$ python3 -q
>>> import numpy as np
>>> import numpy.linalg as la
>>> np.set_printoptions(suppress=True, linewidth=200)
>>> W0 = np.array([[-1, 2, -1, 2, -1, 2],
...     [0, 0, 0, 0, 0, 0],
...     [3, 2, 3, 2, 3, 2],
...     [-1, 2, -1, 2, -1, 2],
...     [0, 0, 0, 0, 0, 0],
...     [3, 2, 3, 2, 3, 2]])
>>> # rows and columns are dependent
>>> rank = la.matrix_rank(W0)
>>> rank
np.int64(2)
>>> null = la.svd(W0)[2][rank:].T
>>> [int(la.matrix_rank(W0[:, :j + 1])) for j in range(6)]
[1, 2, 2, 2, 2, 2]
>>> np.allclose(W0 @ null, 0)
True
>>> la.matrix_rank(W0.T @ W0), la.matrix_rank(W0 @ W0.T)
(np.int64(2), np.int64(2))
>>> left, sig, Vh = la.svd(W0)
>>> np.argmax(sig[:-1] / (sig[1:] + 1e-6)) + 1
np.int64(2)
>>> sig.round(1) + 0
array([8.9, 5.4, 0. , 0. , 0. , 0. ])
>>> A2 = left[:, :2] @ np.diag(sig[:2]) @ Vh[:2]
>>> A2.round(1) + 0
array([[-1.,  2., -1.,  2., -1.,  2.],
       [ 0.,  0.,  0.,  0.,  0.,  0.],
       [ 3.,  2.,  3.,  2.,  3.,  2.],
       [-1.,  2., -1.,  2., -1.,  2.],
       [ 0.,  0.,  0.,  0.,  0.,  0.],
       [ 3.,  2.,  3.,  2.,  3.,  2.]])
>>> la.matrix_rank(A2)
np.int64(2)
>>> round(np.abs(W0 - A2).max(), 1)
np.float64(0.0)
>>> A2 = np.array([[-1, 0], [3, -1], [-2, 2], [1, -1], [-3, -3], [0, -2]])
>>> la.matrix_rank(np.vstack([W0, A2.T]))
np.int64(4)
>>> np.einsum("ij,ij->i", W0, W0)
array([15,  0, 39, 15,  0, 39])
>>> np.einsum("ij->j", W0)
array([4, 8, 4, 8, 4, 8])
>>> np.einsum("ik,kj->ji", W0, A2)
array([[ 14,   0, -10,  14,   0, -10],
       [ -7,   0, -11,  -7,   0, -11]])
>>> W0 @ A2
array([[ 14,  -7],
       [  0,   0],
       [-10, -11],
       [ 14,  -7],
       [  0,   0],
       [-10, -11]])
>>> def softmax(z):
...     e = np.exp(z - z.max(axis=-1, keepdims=True))
...     return e / e.sum(axis=-1, keepdims=True)
... 
>>> np.round(softmax(W0[0] + -3), 1) + 0
array([0. , 0.3, 0. , 0.3, 0. , 0.3])
>>> np.round(softmax(W0).sum(axis=1), 1)
array([1., 1., 1., 1., 1., 1.])
>>> scores = W0 @ W0.T / np.sqrt(6)
>>> np.round(softmax(scores)[0] @ W0, 1)
array([-1.,  2., -1.,  2., -1.,  2.])
>>> softmax(scores).round(6).argmax(axis=1)
array([0, 0, 2, 0, 0, 2])
>>> rng = np.random.default_rng(6339)
>>> feats = rng.normal(size=(26, 3))
>>> feats = 20 * feats / la.norm(feats, axis=1, keepdims=True)
>>> feats.round(1) + 0
array([[ 17.3,  -2.8,   9.6],
       [-18.5,   1.3,   7.4],
       [ 13.1, -13.4,   7. ],
       [  1.2,  12.2, -15.8],
       [-17.6,   7.4,  -6. ],
       [ -1. ,  19.9,  -1. ],
       [  6. ,  18.9,   2.8],
       [ 18.5,  -5.6,   5.2],
       [ 13.3,  -2.9,  14.7],
       [ 18.9,   0. ,  -6.6],
       [ 10.1, -17. ,   3.1],
       [ 11. ,   9.9,  13.5],
       [ -7.7,  16.9,  -7.5],
       [-14.9,   1.4,  13.3],
       [ 18. ,  -7.5,   4.4],
       [ 18.2,   8.1,   2. ],
       [ 17.3,   0.2, -10. ],
       [ -8.8, -15.7,   8.7],
       [ -7.8,  12.8, -13.2],
       [ -8.3,   9.7, -15.4],
       [-14.3,  -4.1,  13.4],
       [ 15.5,  10.6,  -7. ],
       [ 16.5,  10.7,   3.7],
       [ 19.5,   4.5,   0.7],
       [ 10.6,  -1.4, -16.9],
       [-16.7,  -8.1,  -7.5]])
>>> labels = feats[:, 1] > np.median(feats[:, 1])
>>> u = feats[labels].mean(axis=0) - feats[~labels].mean(axis=0)
>>> ((feats - feats.mean(axis=0)) @ u > 0).astype(int)
array([0, 1, 0, 1, 1, 1, 1, 0, 0, 0, 0, 1, 1, 0, 0, 1, 0, 0, 1, 1, 0, 1, 1, 0, 0, 0])
>>> round(float((((feats - feats.mean(axis=0)) @ u > 0) == labels).mean()), 1)
0.9
>>> x = np.array([2, 3, 0])
>>> y = feats @ x
>>> np.round(la.lstsq(feats, y)[0], 1) + 0
array([2., 3., 0.])
>>> np.round(la.solve(feats.T @ feats, feats.T @ y), 1) + 0
array([2., 3., 0.])
>>> np.round(la.pinv(feats) @ feats, 1) + 0
array([[1., 0., 0.],
       [0., 1., 0.],
       [0., 0., 1.]])
>>> y = y + 0.3 * rng.normal(size=26)
>>> y.round(1)
array([ 26.3, -33. , -14.6,  39.2, -12.7,  57.6,  69.1,  20.4,  17.6,  38. , -30.5,  51.7,  35.3, -25.9,  13.7,  61. ,  35.1, -64.9,  22.8,  12.6, -40.3,  63.1,  64.9,  51.8,  16.8, -57.3])
>>> c, *_ = la.lstsq(feats, y)
>>> np.round(la.norm(y - feats @ c), 1)
np.float64(1.3)
>>> Xs = feats - feats.mean(axis=0)
>>> left, sig, Vh = la.svd(Xs, full_matrices=False)
>>> la.matrix_rank(Xs)
np.int64(3)
>>> np.searchsorted(np.cumsum(sig ** 2) / (sig ** 2).sum(), 0.9) + 1
np.int64(3)
>>> np.round(sig ** 2 / (sig ** 2).sum(), 1)
array([0.5, 0.3, 0.2])
>>> np.round(np.abs(Vh[-1]), 1) + 0
array([0. , 0.7, 0.8])
>>> round(float((sig ** 2).sum() ** 2 / (sig ** 4).sum()), 1)
2.6
>>> sig.round(1)
array([69.6, 57.6, 40.2])
>>> np.abs(Vh[0]).argmax()
np.int64(0)
>>> J = np.loadtxt("out2.csv", delimiter=",")
>>> J
array([[2., 6., 3., 1.],
       [2., 6., 0., 3.],
       [3., 9., 1., 2.]])
>>> u, g = J[2], J[0]
>>> u @ u
np.float64(95.0)
>>> u @ g
np.float64(65.0)
>>> p = (u @ g) / (u @ u) * u
>>> p.round(1)
array([2.1, 6.2, 0.7, 1.4])
>>> round(la.norm(u + g) ** 2 + la.norm(u - g) ** 2, 1)
np.float64(290.0)
>>> J.ravel(order="F")
array([2., 2., 3., 6., 6., 9., 3., 0., 1., 1., 3., 2.])
>>> t3 = J.reshape(3, 2, -1)
>>> np.einsum("ihd,jhd->hij", t3, t3).shape
(2, 3, 3)
>>> t3.shape
(3, 2, 2)
>>> A2 = J / la.norm(J, axis=1, keepdims=True)
>>> cov = A2 @ A2.T
>>> (cov - 2 * np.eye(3)).round(6).argmax(axis=1)
array([2, 2, 1])
>>> np.argwhere(np.triu(np.abs(cov) > 0.95, 1))
array([[1, 2]])
>>> cov.round(1)
array([[1. , 0.9, 0.9],
       [0.9, 1. , 1. ],
       [0.9, 1. , 1. ]])
>>> np.round(la.norm(A2, axis=1), 1)
array([1., 1., 1.])
>>> np.round(np.degrees(np.arccos(np.clip(cov[1, 2], -1, 1))), 1)
np.float64(14.7)
>>> X = np.array([[6, 1, 3, 1, -1],
...     [1, -2, 1, -1, 0],
...     [3, 1, -6, 3, 1],
...     [1, -1, 3, -4, 0],
...     [-1, 0, 1, 0, -4]])
>>> # equal to its transpose
>>> u = np.array([-2, 0, 1])
>>> np.array([np.convolve(row, u, "same") for row in X])
array([[-2,  0, -1,  5,  1],
       [ 4, -1,  0,  1, -1],
       [-2, 15, -5, -8,  3],
       [ 2, -5,  7,  3, -4],
       [ 0, -3,  0,  9,  0]])
>>> np.cross(X[0, :3], X[1, :3])
array([  7,  -3, -13])
>>> np.correlate(X[0], X[1], "full")
array([  0,  -6,   5, -14,   6,  -3,   0,   3,  -1])
>>> np.convolve(X[0], u)
array([-12,  -2,   0,  -1,   5,   1,  -1])
>>> vals, vecs = la.eig(X)
>>> np.round(X @ vecs[:, 0] - vals[0] * vecs[:, 0], 1) + 0
array([0., 0., 0., 0., 0.])
>>> np.round(np.sort(la.eigvals(la.inv(X))), 1)
array([-0.7, -0.4, -0.2, -0.1,  0.1])
>>> vals.round(1)
array([ 7.1, -8.8, -4.3, -2.5, -1.5])
>>> round(float(np.prod(vals)), 1)
1026.0
>>> np.round(np.sort(la.eigvals(X @ X)), 1)
array([ 2.3,  6.1, 18.5, 51. , 78. ])
>>> vals, vecs = la.eigh(X)
>>> x = np.array([3, -3, 2, -3, -1])
>>> np.abs(X).sum(axis=1).max(), round(np.abs(vals).max(), 1)
(np.int64(14), np.float64(8.8))
>>> np.round(la.eigvalsh(X[1:, 1:]), 1)
array([-8.6, -4. , -1.8, -1.5])
>>> (np.sign(vecs[:, -1].round(6)) == np.sign(vecs[0, -1].round(6))).astype(int)
array([1, 1, 1, 1, 0])
>>> x @ X @ x
np.int64(-92)
>>> mat = np.array([[1, 5, -2, -2], [2, 10, 1, -1], [2, 10, -2, 2]])
>>> u = np.array([1, 2, 1])
>>> np.correlate(mat[2], mat[0], "full")
array([ -4, -24,  -6,  52,  -4,   8,   2])
>>> np.cross(mat[2, :3], mat[0, :3])
array([-10,   2,   0])
>>> np.polyval(u, mat[2])
array([  9, 121,   1,   9])
>>> u, g = mat[2], mat[1]
>>> u @ u
np.int64(112)
>>> p = (u @ g) / (u @ u) * u
>>> np.round(g - p, 1)
array([ 0.2,  1.1,  2.8, -2.8])
>>> p.round(1)
array([ 1.8,  8.9, -1.8,  1.8])
>>> la.matrix_rank(np.outer(u, g))
np.int64(1)
>>> M = np.array([[4, 0, 2, 2, 10],
...     [0, 9, 6, 6, 15],
...     [2, 6, 5, 5, 15],
...     [2, 6, 5, 5, 15],
...     [10, 15, 15, 15, 50]])
>>> rank = la.matrix_rank(M)
>>> rank
np.int64(2)
>>> null = la.svd(M)[2][rank:].T
>>> np.round(null @ null.T, 1)
array([[ 0.6,  0.4,  0.1,  0.1, -0.3],
       [ 0.4,  0.4, -0.2, -0.2, -0.1],
       [ 0.1, -0.2,  0.9, -0.1, -0.2],
       [ 0.1, -0.2, -0.1,  0.9, -0.2],
       [-0.3, -0.1, -0.2, -0.2,  0.2]])
>>> [int(la.matrix_rank(M[:i])) for i in range(1, len(M) + 1)]
[1, 2, 2, 2, 2]
>>> np.round(M @ null, 1) + 0
array([[0., 0., 0.],
       [0., 0., 0.],
       [0., 0., 0.],
       [0., 0., 0.],
       [0., 0., 0.]])
>>> [int(la.matrix_rank(np.delete(M, i, axis=0))) for i in range(5)]
[2, 2, 2, 2, 2]
>>> la.matrix_rank(M.T @ M), la.matrix_rank(M @ M.T)
(np.int64(2), np.int64(2))
>>> ang = np.radians(30)
>>> R = np.eye(5)
>>> R[2, 2] = R[1, 1] = np.cos(ang)
>>> R[2, 1], R[1, 2] = -np.sin(ang), np.sin(ang)
>>> R.round(1)
array([[ 1. ,  0. ,  0. ,  0. ,  0. ],
       [ 0. ,  0.9,  0.5,  0. ,  0. ],
       [ 0. , -0.5,  0.9,  0. ,  0. ],
       [ 0. ,  0. ,  0. ,  1. ,  0. ],
       [ 0. ,  0. ,  0. ,  0. ,  1. ]])
>>> A2 = M @ R.T
>>> np.round(la.svd(M, compute_uv=False), 1) + 0, np.round(la.svd(A2, compute_uv=False), 1) + 0
(array([66.,  7.,  0.,  0.,  0.]), array([66.,  7.,  0.,  0.,  0.]))
>>> A2.round(1)
array([[ 4. ,  1. ,  1.7,  2. , 10. ],
       [ 0. , 10.8,  0.7,  6. , 15. ],
       [ 2. ,  7.7,  1.3,  5. , 15. ],
       [ 2. ,  7.7,  1.3,  5. , 15. ],
       [10. , 20.5,  5.5, 15. , 50. ]])
>>> np.round(la.det(R), 1), round(np.trace(R), 1)
(np.float64(1.0), np.float64(4.7))
>>> A2 = np.array([[-3, -2, 0], [3, -1, -2]])
>>> cent = np.kron(A2, M)
>>> cent
array([[ -12,    0,   -6,   -6,  -30,   -8,    0,   -4,   -4,  -20,    0,    0,    0,    0,    0],
       [   0,  -27,  -18,  -18,  -45,    0,  -18,  -12,  -12,  -30,    0,    0,    0,    0,    0],
       [  -6,  -18,  -15,  -15,  -45,   -4,  -12,  -10,  -10,  -30,    0,    0,    0,    0,    0],
       [  -6,  -18,  -15,  -15,  -45,   -4,  -12,  -10,  -10,  -30,    0,    0,    0,    0,    0],
       [ -30,  -45,  -45,  -45, -150,  -20,  -30,  -30,  -30, -100,    0,    0,    0,    0,    0],
       [  12,    0,    6,    6,   30,   -4,    0,   -2,   -2,  -10,   -8,    0,   -4,   -4,  -20],
       [   0,   27,   18,   18,   45,    0,   -9,   -6,   -6,  -15,    0,  -18,  -12,  -12,  -30],
       [   6,   18,   15,   15,   45,   -2,   -6,   -5,   -5,  -15,   -4,  -12,  -10,  -10,  -30],
       [   6,   18,   15,   15,   45,   -2,   -6,   -5,   -5,  -15,   -4,  -12,  -10,  -10,  -30],
       [  30,   45,   45,   45,  150,  -10,  -15,  -15,  -15,  -50,  -20,  -30,  -30,  -30, -100]])
>>> cent.shape
(10, 15)
>>> left, sig, Vh = la.svd(M)
>>> sig.round(1) + 0
array([66.,  7.,  0.,  0.,  0.])
>>> np.argmax(sig[:-1] / (sig[1:] + 1e-6)) + 1
np.int64(2)
>>> A2 = left[:, :2] @ np.diag(sig[:2]) @ Vh[:2]
>>> round(la.norm(M - A2, 2), 1), round(sig[2], 1)
(np.float64(0.0), np.float64(0.0))
>>> round(float(np.abs(M - A2).max()), 1)
0.0
>>> la.matrix_rank(M, rtol=0.05)
np.int64(2)
>>> la.matrix_rank(A2)
np.int64(2)
>>> round(la.eigvals(M).sum().real, 1)
np.float64(73.0)
>>> np.einsum("ij,ji->", M, M)
np.int64(4407)
>>> np.einsum("ii->", M)
np.int64(73)
>>> round(la.det(M[::-1]), 1)
np.float64(-0.0)
>>> arr = np.loadtxt("mat.csv", delimiter=",")
>>> arr
array([[0., 1., 0., 0.],
       [3., 3., 0., 0.],
       [0., 0., 0., 1.],
       [0., 0., 3., 3.]])
>>> u, g = feats[24], feats[12]
>>> round(u @ g, 1)
np.float64(21.3)
>>> p = (u @ g) / (u @ u) * u
>>> la.matrix_rank(np.outer(u, g))
np.int64(1)
>>> np.round(g - p, 1)
array([-8.3, 16.9, -6.6])
>>> np.round(la.norm(u + g) ** 2 + la.norm(u - g) ** 2, 1)
np.float64(1600.0)
>>> x = np.array([1, 2, 3, 2])
>>> arr @ (2 * x)
array([ 4., 18.,  4., 30.])
>>> np.sign((arr @ x).round(6))
array([1., 1., 1., 1.])
>>> np.einsum("ij,j->i", arr, x)
array([ 2.,  9.,  2., 15.])
>>> (arr * x).sum(axis=1)
array([ 2.,  9.,  2., 15.])
>>> (arr @ x).argmax()
np.int64(3)
>>> arr @ np.eye(4)[2]
array([0., 0., 0., 3.])
>>> arr @ np.ones(4)
array([1., 6., 1., 6.])
>>> labels = rng.permutation(4)
>>> labels
array([1, 2, 0, 3])
>>> A2 = arr[labels][:, labels]
>>> np.trace(A2)
np.float64(6.0)
>>> np.allclose(A2, arr)
False
>>> round(la.det(A2), 1), np.round(la.det(arr[labels]), 1)
(np.float64(9.0), np.float64(9.0))
>>> A = np.array([[1.0, 0.0, 0.0, 0.0, 0.0],
...     [0.0, 1.0, 0.0, 0.0, 0.0],
...     [0.0, 0.0, -1.0, 0.0, 0.0],
...     [0.0, 0.0, 0.0, -1.0, 0.0],
...     [0.0, 0.0, 0.0, 0.0, 1.0]])
>>> # triangular: eigenvalues sit on the diagonal
>>> hat = np.triu(np.array([[0, 2, 0, -3, -1],
...     [-2, 0, -2, -3, 2],
...     [-1, 2, 3, 1, 2],
...     [-3, 1, 3, 1, 0],
...     [-3, 2, -1, 2, -1]]), 1) + np.eye(5)
>>> A2 = hat @ A @ la.inv(hat)
>>> np.trace(A2), np.trace(A)
(np.float64(1.0), np.float64(1.0))
>>> hat @ A - A @ hat
array([[0., 0., 0., 6., 0.],
       [0., 0., 4., 6., 0.],
       [0., 0., 0., 0., 4.],
       [0., 0., 0., 0., 0.],
       [0., 0., 0., 0., 0.]])
>>> la.matrix_rank(A2)
np.int64(5)
>>> A2 = mat / la.norm(mat, axis=1, keepdims=True)
>>> cov = A2 @ A2.T
>>> np.round(np.degrees(np.arccos(np.clip(cov[1, 0], -1, 1))), 1)
np.float64(30.0)
>>> cov = A.T @ A
>>> np.round(la.svd(A, compute_uv=False) ** 2, 1)
array([1., 1., 1., 1., 1.])
>>> cov
array([[1., 0., 0., 0., 0.],
       [0., 1., 0., 0., 0.],
       [0., 0., 1., 0., 0.],
       [0., 0., 0., 1., 0.],
       [0., 0., 0., 0., 1.]])
>>> np.trace(cov), (A ** 2).sum()
(np.float64(5.0), np.float64(5.0))
>>> np.round(la.eigvalsh(cov)[::-1], 1)
array([1., 1., 1., 1., 1.])
>>> np.diag(cov)
array([1., 1., 1., 1., 1.])
>>> labels = rng.permutation(5)
>>> labels
array([0, 4, 3, 1, 2])
>>> A2 = A[labels][:, labels]
>>> round(la.det(A2), 1), np.round(la.det(A[labels]), 1)
(np.float64(1.0), np.float64(-1.0))
>>> A2
array([[ 1.,  0.,  0.,  0.,  0.],
       [ 0.,  1.,  0.,  0.,  0.],
       [ 0.,  0., -1.,  0.,  0.],
       [ 0.,  0.,  0.,  1.,  0.],
       [ 0.,  0.,  0.,  0., -1.]])
